>>> import numpy as np
>>> import numpy.linalg as la
>>> np.set_printoptions(precision=2, suppress=True, linewidth=160, legacy="1.25")
>>> J = np.load("dump.npy")
>>> print(J)
[[4 1]
 [1 4]]
>>> print(np.einsum("ii->", J))
8
>>> print(np.kron(np.eye(2, dtype=int), J))
[[4 1 0 0]
 [1 4 0 0]
 [0 0 4 1]
 [0 0 1 4]]
>>> print(round(float(la.eigvals(J).sum().real), 2))
8.0
>>> vals, V = la.eigh(J)
>>> x0 = np.array([2, 1])
>>> print(la.eigvalsh(J[1:, 1:]))
[4.]
>>> print(x0 @ J @ x0 / (x0 @ x0), vals[0], vals[-1])
4.8 3.0 5.0
>>> print(np.abs(J).sum(axis=1).max(), np.abs(vals).max())
5 5.0
>>> O = J.astype(float).copy()
>>> for j in range(2):
...     O[:, j] -= O[:, :j] @ (O[:, :j].T @ O[:, j])
...     O[:, j] /= la.norm(O[:, j])
... 
>>> print(O.T @ J)
[[4.12 1.94]
 [0.   3.64]]
>>> print(np.round(O.T @ O, 2) + 0)
[[1. 0.]
 [0. 1.]]
>>> print(O)
[[ 0.97 -0.24]
 [ 0.24  0.97]]
>>> x0 = np.ones(2)
>>> for _ in range(6):
...     x0 = J @ x0
...     x0 /= la.norm(x0)
...     print(round(x0 @ J @ x0, 2))
... 
5.0
5.0
5.0
5.0
5.0
5.0
>>> print(x0)
[0.71 0.71]
>>> data = np.loadtxt("layer5.csv", delimiter=",")
>>> print(data)
[[ 69.  -1.  -8.]
 [ -9. -23.   0.]
 [ -8.  -6. -12.]]
>>> print((data - data.T) / 2)
[[ 0.  4.  0.]
 [-4.  0.  3.]
 [ 0. -3.  0.]]
>>> print(la.matrix_power(data, 3))
[[337176.  -2144. -33200.]
 [-33984. -12392.   2448.]
 [-31364.  -5860.    720.]]
>>> data.inv()
Traceback (most recent call last):
  File "<python-input-25>", line 1, in <module>
    data.inv()
    ^^^^^^^^
AttributeError: 'numpy.ndarray' object has no attribute 'inv'
>>> vals, V = la.eig(data)
>>> print(np.sort(la.eigvals(data @ data)))
[ 151.    553.85 4875.15]
>>> M = np.load("run2.npy")
>>> print(M)
[[-30.07 -29.51 -29.79]
 [-28.69 -30.71 -30.34]
 [-28.99 -30.01 -29.73]
 [-28.65 -30.68 -31.06]
 [-30.6  -28.62 -30.07]
 [-29.92 -30.99 -29.37]
 [-28.99 -31.03 -28.94]
 [-28.64 -28.87 -28.56]
 [-31.48 -30.2  -29.55]
 [-29.95 -30.8  -30.11]
 [-30.3  -31.03 -29.1 ]
 [-27.4  -27.19 -28.6 ]
 [-28.28 -31.7  -29.82]
 [-29.08 -29.71 -30.49]
 [-29.55 -30.85 -28.5 ]
 [-30.25 -30.22 -31.63]
 [-31.64 -29.36 -31.12]
 [-29.21 -29.11 -29.32]
 [-30.43 -31.81 -30.1 ]
 [-30.71 -30.3  -29.39]
 [-31.08 -29.33 -30.45]
 [-31.05 -28.87 -30.5 ]
 [-30.13 -28.7  -27.96]
 [-29.09 -30.95 -30.67]
 [-28.69 -31.38 -32.25]
 [-31.38 -29.13 -30.39]
 [-30.33 -31.12 -29.76]
 [-29.07 -28.51 -31.25]
 [-31.95 -30.83 -31.01]]
>>> A2 = np.c_[M[:, :1] @ np.array([[0]]), np.array([1, 0, -2, 0, 2, -2, 1, 1, -1, 1, 0, 2, -1, 1, -1, -1, -1, 0, -1, 2, -2, 1, 0, 0, 1, 1, 1, -1, -1])]
>>> print(A2)
[[ 0.  1.]
 [ 0.  0.]
 [ 0. -2.]
 [ 0.  0.]
 [ 0.  2.]
 [ 0. -2.]
 [ 0.  1.]
 [ 0.  1.]
 [ 0. -1.]
 [ 0.  1.]
 [ 0.  0.]
 [ 0.  2.]
 [ 0. -1.]
 [ 0.  1.]
 [ 0. -1.]
 [ 0. -1.]
 [ 0. -1.]
 [ 0.  0.]
 [ 0. -1.]
 [ 0.  2.]
 [ 0. -2.]
 [ 0.  1.]
 [ 0.  0.]
 [ 0.  0.]
 [ 0.  1.]
 [ 0.  1.]
 [ 0.  1.]
 [ 0. -1.]
 [ 0. -1.]]
>>> print(la.lstsq(M, A2[:, 0])[0])
[0. 0. 0.]
>>> print(la.norm(la.qr(M)[0].T @ A2, axis=0) ** 2 / ((A2 ** 2).sum(axis=0) + 1e-12))
[0.   0.02]
>>> Xs = M - M.mean(axis=0)
>>> V = la.svd(Xs)[2][:1]
>>> A2 = Xs - Xs @ V.T @ V
>>> print(np.diag(V.T @ V))
[0.34 0.38 0.28]
>>> print(la.norm(A2, axis=1).round(6).argmax())
24
>>> print(np.cov(Xs @ V.T, rowvar=False))
1.4885735394163353
>>> d = la.norm(M[:, None] - M[None], axis=-1)
>>> print(la.matrix_rank(d ** 2))
5
>>> print(d.mean(axis=1).argmax())
11
>>> rng = np.random.default_rng(73)
>>> F = np.eye(5, dtype=int)[rng.permutation(5)]
>>> print(F)
[[0 0 1 0 0]
 [0 0 0 1 0]
 [1 0 0 0 0]
 [0 0 0 0 1]
 [0 1 0 0 0]]
>>> A2 = F / la.norm(F, axis=1, keepdims=True)
>>> G = A2 @ A2.T
>>> print(np.degrees(np.arccos(np.clip(G[4, 0], -1, 1))))
90.0
>>> print((np.abs(G) > 0.9).astype(int))
[[1 0 0 0 0]
 [0 1 0 0 0]
 [0 0 1 0 0]
 [0 0 0 1 0]
 [0 0 0 0 1]]
>>> print(la.norm(A2, axis=1))
[1. 1. 1. 1. 1.]
